$ python3 -q
>>> import numpy as np
>>> import numpy.linalg as la
>>> np.set_printoptions(precision=4, suppress=True, linewidth=120)
>>> X = np.array([[14, 5, 10, 3, 9, 10],
...     [5, 8, 14, 13, 14, 8],
...     [10, 14, 14, 8, 6, 3],
...     [3, 13, 8, 2, 10, 11],
...     [9, 14, 6, 10, 16, 9],
...     [10, 8, 3, 11, 9, 18]])
>>> M2 = X[0, 0] * X[1:] - np.outer(X[1:, 0], X[0])
>>> print(M2)
[[  0  87 146 167 151  62]
 [  0 146  96  82  -6 -58]
 [  0 167  82  19 113 124]
 [  0 151  -6 113 143  36]
 [  0  62 -58 124  36 152]]
>>> la.matrix_rank(M2), la.matrix_rank(X)
(np.int64(5), np.int64(6))
>>> X[:, 0] / X[0, 0]
array([1.    , 0.3571, 0.7143, 0.2143, 0.6429, 0.7143])
>>> np.flatnonzero(~M2.round(6).any(axis=1))
array([], dtype=int64)
>>> ev, vecs = la.eigh(X)
>>> x = np.array([2, 4, -2, -1, -7, 6])
>>> (np.sign(vecs[:, -1].round(6)) == np.sign(vecs[0, -1].round(6))).astype(int)
array([1, 1, 1, 1, 1, 1])
>>> la.eigvalsh(X[1:, 1:])
array([-9.3442, -4.497 ,  6.8951, 14.4188, 50.5274])
>>> x @ X @ x
np.int64(302)
>>> print(np.abs(X).sum(axis=1).max(), round(np.abs(ev).max(), 4))
64 56.9454
>>> J = np.array([[-2.0, -5.0, -3.0, 2.0],
...     [4.0, 9.0, 4.0, -4.0],
...     [-2.0, -4.0, -1.0, 2.0],
...     [1.0, 3.0, 1.0, -1.0]])
>>> J
array([[-2., -5., -3.,  2.],
       [ 4.,  9.,  4., -4.],
       [-2., -4., -1.,  2.],
       [ 1.,  3.,  1., -1.]])
>>> # looks like rank 3
>>> left, sig, vt = la.svd(J)
>>> vecs = vt[:(sig > 1e-8).sum()]
>>> rng = np.random.default_rng(47)
>>> x = J[3] + -3 * J[1] + rng.integers(2) * np.eye(4)[2]
>>> x
array([-11., -24., -11.,  11.])
>>> round(la.norm(x - vecs.T @ vecs @ x), 4)
np.float64(0.0)
>>> np.round(vecs.T @ vecs, 4) + 0
array([[ 0.5,  0. ,  0. , -0.5],
       [ 0. ,  1. ,  0. ,  0. ],
       [ 0. ,  0. ,  1. ,  0. ],
       [-0.5,  0. ,  0. ,  0.5]])
>>> np.diag(vecs.T @ vecs)
array([0.5, 1. , 1. , 0.5])
>>> rk = la.matrix_rank(J)
>>> print(rk)
3
>>> null = la.svd(J)[2][rk:].T
>>> np.round(null[:, 0] / null[np.abs(null[:, 0]).round(6).argmax(), 0], 4) + 0
array([1., 0., 0., 1.])
>>> [int(la.matrix_rank(np.delete(J, i, axis=0))) for i in range(4)]
[3, 3, 3, 2]
>>> null.shape
(4, 1)
>>> left, sig, vt = la.svd(J)
>>> sig.round(4) + 0
array([14.3676,  1.1765,  0.4347,  0.    ])
>>> np.argmax(sig[:-1] / (sig[1:] + 1e-6)) + 1
np.int64(3)
>>> M2 = left[:, :3] @ np.diag(sig[:3]) @ vt[:3]
>>> la.matrix_rank(J, rtol=0.05)
np.int64(2)
>>> round(la.norm(J, 2) / la.norm(J), 4)
np.float64(0.9962)
>>> la.matrix_rank(J, rtol=0.1)
np.int64(1)
>>> E = np.load("w.npy")
>>> E
array([[ 0.5477,  0.7   ,  1.3366],
       [ 2.1267,  1.8653,  4.8831],
       [-1.341 , -1.0602, -2.0419],
       [-0.6809, -1.1141, -1.6974],
       [-1.0637, -0.9459, -2.6756],
       [-0.0802, -0.429 ,  0.283 ],
       [ 0.4785,  0.9784,  1.4934],
       [ 0.416 ,  0.3239,  1.0211],
       [ 3.3012,  2.7102,  5.4991],
       [-0.1455, -0.4557, -0.0433],
       [ 0.8091,  0.8434,  2.255 ],
       [-0.8904, -1.4594, -2.4524],
       [ 1.0668,  1.3864,  2.1878],
       [ 0.9859,  1.6741,  2.5535],
       [-1.1147, -0.7413, -1.9537],
       [-0.1759,  0.3616,  0.1982],
       [ 1.8917,  2.388 ,  4.2053],
       [-1.272 , -1.6518, -2.6401],
       [-1.0501, -0.5395, -2.2609],
       [-0.1548,  0.0342,  0.323 ],
       [-1.0064, -0.9396, -1.1135],
       [-0.1436, -0.2937, -1.3392],
       [-0.0361,  0.2371, -0.6607],
       [-0.6738, -1.0698, -1.4197],
       [ 0.6816,  0.4568,  0.7494],
       [ 1.392 ,  1.2281,  2.6485],
       [-1.5604, -1.0289, -2.637 ],
       [ 1.2158,  0.8006,  1.6134],
       [-0.0479,  0.1577, -0.2657],
       [-0.7766, -0.3199, -1.4998],
       [ 1.0288,  1.1169,  1.8789],
       [-0.8696, -1.0961, -1.7463],
       [ 0.3527,  0.3282,  1.819 ],
       [ 0.3103,  0.1241,  0.8824],
       [ 1.4603,  1.8724,  3.046 ]])
>>> M2 = E / la.norm(E, axis=1, keepdims=True)
>>> gram = M2 @ M2.T
>>> (gram - 2 * np.eye(35)).round(6).argmax(axis=1)
array([16,  7, 26, 11, 18,  9, 13,  1, 25,  5,  1,  3, 34,  6, 26,  6, 34, 31, 29, 32,  2,  4, 28,  3, 27,  8, 14, 24,
       22, 18, 34, 17, 33, 32, 12])
>>> la.norm(M2, axis=1)
array([1., 1., 1., 1., 1., 1., 1., 1., 1., 1., 1., 1., 1., 1., 1., 1., 1., 1., 1., 1., 1., 1., 1., 1., 1., 1., 1., 1.,
       1., 1., 1., 1., 1., 1., 1.])
>>> round(np.degrees(np.arccos(np.clip(gram[13, 14], -1, 1))), 4)
np.float64(164.6742)
>>> Ac = (E - E.mean(axis=0)) / E.std(axis=0)
>>> Ac.std(axis=0)
array([1., 1., 1.])
>>> np.argwhere(np.abs(Ac) > 2)
array([[1, 2],
       [8, 0],
       [8, 1],
       [8, 2]])
>>> beta = la.lstsq(np.delete(Ac, 2, axis=1), Ac[:, 2])[0]
>>> np.abs(beta).argmax()
np.int64(0)
>>> round(1 - np.var(Ac[:, 2] - np.delete(Ac, 2, axis=1) @ beta), 4)
np.float64(0.9531)
>>> f = np.array([-2, -1, 0]) + 0.5
>>> feats = np.eye(3) - 2 * np.outer(f, f) / (f @ f)
>>> feats
array([[-0.6364, -0.5455,  0.5455],
       [-0.5455,  0.8182,  0.1818],
       [ 0.5455,  0.1818,  0.8182]])
>>> M2 = la.inv(feats)
>>> la.inv(M2)
array([[-0.6364, -0.5455,  0.5455],
       [-0.5455,  0.8182,  0.1818],
       [ 0.5455,  0.1818,  0.8182]])
>>> (np.abs(M2) > 1e-9).astype(int)
array([[1, 1, 1],
       [1, 1, 1],
       [1, 1, 1]])
>>> np.round(feats @ M2, 4) + 0
array([[1., 0., 0.],
       [0., 1., 0.],
       [0., 0., 1.]])
>>> x = np.array([1, 2, 3])
>>> rhs = feats @ x
>>> beta, lr = np.zeros(3), 1 / la.norm(feats, 2) ** 2
>>> for i in range(150):
...     beta -= lr * feats.T @ (feats @ beta - rhs)
...     if i % 50 == 0: print(i, round(la.norm(feats @ beta - rhs), 4))
... 
0 0.0
50 0.0
100 0.0
>>> np.round(la.cond(feats), 4)
np.float64(1.0)
>>> M2 = feats / np.sqrt((feats ** 2).mean(axis=1, keepdims=True))
>>> la.matrix_rank(M2) == la.matrix_rank(feats)
np.True_
>>> la.norm(M2, axis=1)
array([1.7321, 1.7321, 1.7321])
>>> feats - feats.mean(axis=1, keepdims=True)
array([[-0.4242, -0.3333,  0.7576],
       [-0.697 ,  0.6667,  0.0303],
       [ 0.0303, -0.3333,  0.303 ]])
>>> print(la.matrix_rank(feats - feats.mean(axis=1, keepdims=True)))
2
>>> M = np.load("mat.npy")
>>> M
array([[ 1.3313,  0.5323,  2.8873,  0.6339,  0.2847],
       [ 1.6164,  0.7034, -3.4087,  1.488 , -0.5822],
       [-1.3806,  0.6094,  0.2946, -0.9882, -0.4827],
       [ 1.5167,  0.0411, -0.7369,  1.9901, -0.0452],
       [ 0.7561, -1.4358, -0.5401,  3.6072, -1.0784],
       [-0.2604, -1.0391,  2.6705,  2.114 ,  0.8389],
       [-1.7336, -1.2931, -1.3179, -3.7373, -1.3918],
       [-1.638 ,  0.0706,  1.5159, -3.5438, -0.1985],
       [ 0.0531,  1.0955, -1.9332, -1.6277, -0.8269],
       [-3.148 ,  0.2162, -2.5961, -2.3773, -0.5721],
       [-1.1496,  0.9695,  0.9228,  0.3278, -0.7661],
       [-0.0411, -1.3159, -0.4023, -5.6705,  1.0866],
       [ 0.9999,  0.3473,  1.5634,  2.4356, -0.155 ],
       [ 0.6821,  0.3661, -1.0303, -1.5474, -0.6454],
       [ 1.7828,  1.0611,  3.0425,  4.3426,  0.0671],
       [-1.2481,  0.0919,  0.8653, -2.0064, -0.3704],
       [-0.5192,  0.1769, -0.0093, -0.1937, -0.5431]])
>>> Ac = M - M.mean(axis=0)
>>> vecs = la.svd(Ac)[2][:1]
>>> M2 = Ac - Ac @ vecs.T @ vecs
>>> round(la.norm(M2) / la.norm(Ac), 4)
np.float64(0.5967)
>>> (Ac @ vecs.T).std(axis=0)
array([2.9444])
>>> gram = np.cov(M, rowvar=False)
>>> gram.shape
(5, 5)
>>> M.std(axis=0)
array([1.3783, 0.8125, 1.8288, 2.6794, 0.616 ])
>>> z = M[:, 0] > np.median(M[:, 0])
>>> f = M[z].mean(axis=0) - M[~z].mean(axis=0)
>>> print(((M - M.mean(axis=0)) @ f > 0).astype(int))
[1 1 0 1 1 1 0 0 0 0 0 0 1 0 1 0 0]
>>> z.astype(int)
array([1, 1, 0, 1, 1, 0, 0, 0, 1, 0, 0, 0, 1, 1, 1, 0, 0])
>>> round(float((((M - M.mean(axis=0)) @ f > 0) == z).mean()), 4)
0.8235
>>> Ac = (M - M.mean(axis=0)) / M.std(axis=0)
>>> print(np.argwhere(np.abs(Ac) > 2))
[[ 9  0]
 [11  3]
 [11  4]]
>>> Ac.std(axis=0)
array([1., 1., 1., 1., 1.])
>>> beta = la.lstsq(np.delete(Ac, 3, axis=1), Ac[:, 3])[0]
>>> print(np.abs(beta).argmax())
0
>>> beta
array([ 0.6609,  0.048 ,  0.3968, -0.3722])
>>> K = np.load("m.npy")
>>> K
array([[ 1.,  3.,  0.,  0.,  0.,  0.,  0.,  0.],
       [ 3.,  1.,  3.,  0.,  0.,  0.,  0.,  0.],
       [ 0.,  3., -3.,  3.,  0.,  0.,  0.,  0.],
       [ 0.,  0.,  3.,  0.,  3.,  0.,  0.,  0.],
       [ 0.,  0.,  0.,  3.,  3.,  3.,  0.,  0.],
       [ 0.,  0.,  0.,  0.,  3., -1.,  3.,  0.],
       [ 0.,  0.,  0.,  0.,  0.,  3.,  2.,  3.],
       [ 0.,  0.,  0.,  0.,  0.,  0.,  3.,  2.]])
>>> x = np.array([-5, -9, 6])
>>> print(3 - la.matrix_rank(feats - np.eye(3), tol=1e-8))
2
>>> print(feats.T @ (feats @ x))
[-5. -9.  6.]
>>> np.abs(la.eigvals(feats))
array([1., 1., 1.])
>>> round(la.det(feats), 4)
np.float64(-1.0)
>>> print(la.inv(feats))
[[-0.6364 -0.5455  0.5455]
 [-0.5455  0.8182  0.1818]
 [ 0.5455  0.1818  0.8182]]
>>> [round(float(la.det(K[:i, :i])), 2) + 0 for i in range(1, 9)]
[1.0, -8.0, 15.0, 72.0, 81.0, -729.0, -2187.0, 2187.0]
>>> np.round(la.eigvalsh(K).min(), 4)
np.float64(-6.2847)
